% python3 -q
>>> import numpy as np
>>> from numpy import linalg as LA
>>> np.set_printoptions(precision=3, suppress=True, linewidth=120)
>>> def tidy(a):
...     return np.round(a, 3) + 0
... 
>>> feats = np.load("arr.npy")
>>> feats
array([[25, 10, 15, 10],
       [10,  4,  6,  4],
       [15,  6, 18,  9],
       [10,  4,  9,  5]])
>>> A2 = feats / LA.norm(feats, axis=1, keepdims=True)
>>> cov = A2 @ A2.T
>>> tidy(cov)
array([[1.   , 1.   , 0.951, 0.984],
       [1.   , 1.   , 0.951, 0.984],
       [0.951, 0.951, 1.   , 0.991],
       [0.984, 0.984, 0.991, 1.   ]])
>>> tidy(np.degrees(np.arccos(np.clip(cov[0, 3], -1, 1))))
np.float64(10.316)
>>> (np.abs(cov) > 0.9).astype(int)
array([[1, 1, 1, 1],
       [1, 1, 1, 1],
       [1, 1, 1, 1],
       [1, 1, 1, 1]])
>>> np.argwhere(np.triu(np.abs(cov) > 0.95, 1))
array([[0, 1],
       [0, 2],
       [0, 3],
       [1, 2],
       [1, 3],
       [2, 3]])
>>> (cov - 2 * np.eye(4)).round(6).argmax(axis=1)
array([1, 0, 3, 2])
>>> evals, vecs = LA.eigh(feats)
>>> x = np.array([5, 5, 0, 2])
>>> tidy(LA.eigvalsh(feats[1:, 1:]))
array([ 0.   ,  1.957, 25.043])
>>> x @ feats @ x
np.int64(1525)
>>> tidy(vecs * np.maximum(evals, 0) @ vecs.T)
array([[25., 10., 15., 10.],
       [10.,  4.,  6.,  4.],
       [15.,  6., 18.,  9.],
       [10.,  4.,  9.,  5.]])
>>> LA.norm(feats, axis=1).argmax()
np.int64(0)
>>> m1 = np.loadtxt("dump.csv", delimiter=",")
>>> m1
array([[ 5.,  0.,  0.,  3.],
       [ 0.,  4.,  0.,  0.],
       [-3.,  0.,  4., -1.],
       [ 0.,  0.,  2., -1.]])
>>> cov = m1.T @ m1
>>> LA.matrix_rank(cov)
np.int64(4)
>>> tidy(LA.eigvalsh(cov)[::-1])
array([49.877, 16.   , 14.   ,  1.123])
>>> tidy(LA.svd(m1, compute_uv=False) ** 2)
array([49.877, 16.   , 14.   ,  1.123])
>>> (m1 @ m1.T).shape
(4, 4)
>>> cov
array([[ 34.,   0., -12.,  18.],
       [  0.,  16.,   0.,   0.],
       [-12.,   0.,  20.,  -6.],
       [ 18.,   0.,  -6.,  11.]])
>>> P = np.triu(np.array([[7, 4, 7, -1], [7, 3, 8, -7], [4, 1, -5, -5], [6, -6, 7, -9]]), 1) + np.eye(4)
>>> A2 = P @ feats @ LA.inv(P)
>>> np.trace(A2), np.trace(feats)
(np.float64(52.0), np.int64(52))
>>> P @ feats - feats @ P
array([[ 135.,  -46., -114.,  244.],
       [  50.,  -20.,  -21.,  105.],
       [ -50.,  -80., -198.,  122.],
       [   0.,  -40., -102.,   83.]])
>>> m1 - m1[0]
array([[ 0.,  0.,  0.,  0.],
       [-5.,  4.,  0., -3.],
       [-8.,  0.,  4., -4.],
       [-5.,  0.,  2., -4.]])
>>> m1.mean(axis=0)
array([0.5 , 1.  , 1.5 , 0.25])
>>> tidy(LA.det(m1))
np.float64(-112.0)
>>> m1 @ m1
array([[ 25.,   0.,   6.,  12.],
       [  0.,  16.,   0.,   0.],
       [-27.,   0.,  14., -12.],
       [ -6.,   0.,   6.,  -1.]])
>>> (LA.matrix_power((m1 != 0) + (m1.T != 0) + np.eye(4), 4) > 0).astype(int)
array([[1, 0, 1, 1],
       [0, 1, 0, 0],
       [1, 0, 1, 1],
       [1, 0, 1, 1]])
>>> (m1 != 0).astype(int)
array([[1, 0, 0, 1],
       [0, 1, 0, 0],
       [1, 0, 1, 1],
       [0, 0, 1, 1]])
>>> LA.norm(m1, axis=1).argmax()
np.int64(0)
>>> tidy(LA.norm(m1, axis=0))
array([5.831, 4.   , 4.472, 3.317])
>>> tidy(LA.norm(m1) ** 2 / LA.norm(m1, 2) ** 2)
np.float64(1.624)
>>> tidy(LA.norm(m1, 2))
np.float64(7.062)
>>> m1[0] @ m1[3]
np.float64(-3.0)
>>> tidy(LA.norm(m1[0], 1)), tidy(LA.norm(m1[0], np.inf))
(np.float64(8.0), np.float64(5.0))
